$ python3 -q
>>> import numpy as np
>>> from numpy import linalg as LA
>>> np.set_printoptions(precision=2, suppress=True, linewidth=200, sign=" ")
>>> def rnd(a):
...     return np.round(a, 2) + 0
... 
>>> feats = np.loadtxt("out12.csv", delimiter=",")
>>> feats
array([[-3.,  0.,  0.,  0.,  0.],
       [ 4., -3.,  0.,  0.,  0.],
       [ 1.,  5.,  5.,  0.,  0.],
       [ 2., -4.,  2.,  3.,  0.],
       [ 2.,  2., -1., -4., -4.]])
>>> evals, evecs = LA.eig(feats)
>>> rnd(np.sort(LA.eigvals(feats @ feats)))
array([  9.,   9.,   9.,  16.,  25.])
>>> rnd(np.sort(LA.eigvals(feats.T)))
array([-4., -3., -3.,  3.,  5.])
>>> feats @ evecs[:, 0] - evals[0] * evecs[:, 0]
array([ 0.,  0.,  0.,  0.,  0.])
>>> rng = np.random.default_rng(71)
>>> idx = rng.permutation(5)
>>> idx
array([ 2,  4,  1,  0,  3])
>>> B = feats[idx][:, idx]
>>> np.diag(B)
array([ 5., -4., -3., -3.,  3.])
>>> rnd(LA.det(B)), rnd(LA.det(feats[idx]))
(np.float64(-540.0), np.float64(-540.0))
>>> np.trace(B)
np.float64(-2.0)
>>> O, evecs = LA.qr(feats[:, :1])[0], LA.qr(feats[:, 1:])[0]
>>> sigma = LA.svd(O.T @ evecs, compute_uv=False)
>>> rnd(LA.norm(O @ O.T - evecs @ evecs.T, 2))
np.float64(1.0)
>>> (sigma > 0.9).sum()
np.int64(0)
>>> rnd(sigma)
array([ 0.86])
>>> f = np.array([0, 3, 2, 0, 1])
>>> B = feats + np.outer(f, np.eye(5)[4])
>>> rnd(LA.det(B) / LA.det(feats)), rnd(1 + LA.solve(feats, f)[4])
(np.float64(2.17), np.float64(2.17))
>>> LA.matrix_rank(LA.inv(B) - LA.inv(feats), tol=1e-8)
np.int64(1)
>>> B
array([[-3.,  0.,  0.,  0.,  0.],
       [ 4., -3.,  0.,  0.,  3.],
       [ 1.,  5.,  5.,  0.,  2.],
       [ 2., -4.,  2.,  3.,  0.],
       [ 2.,  2., -1., -4., -3.]])
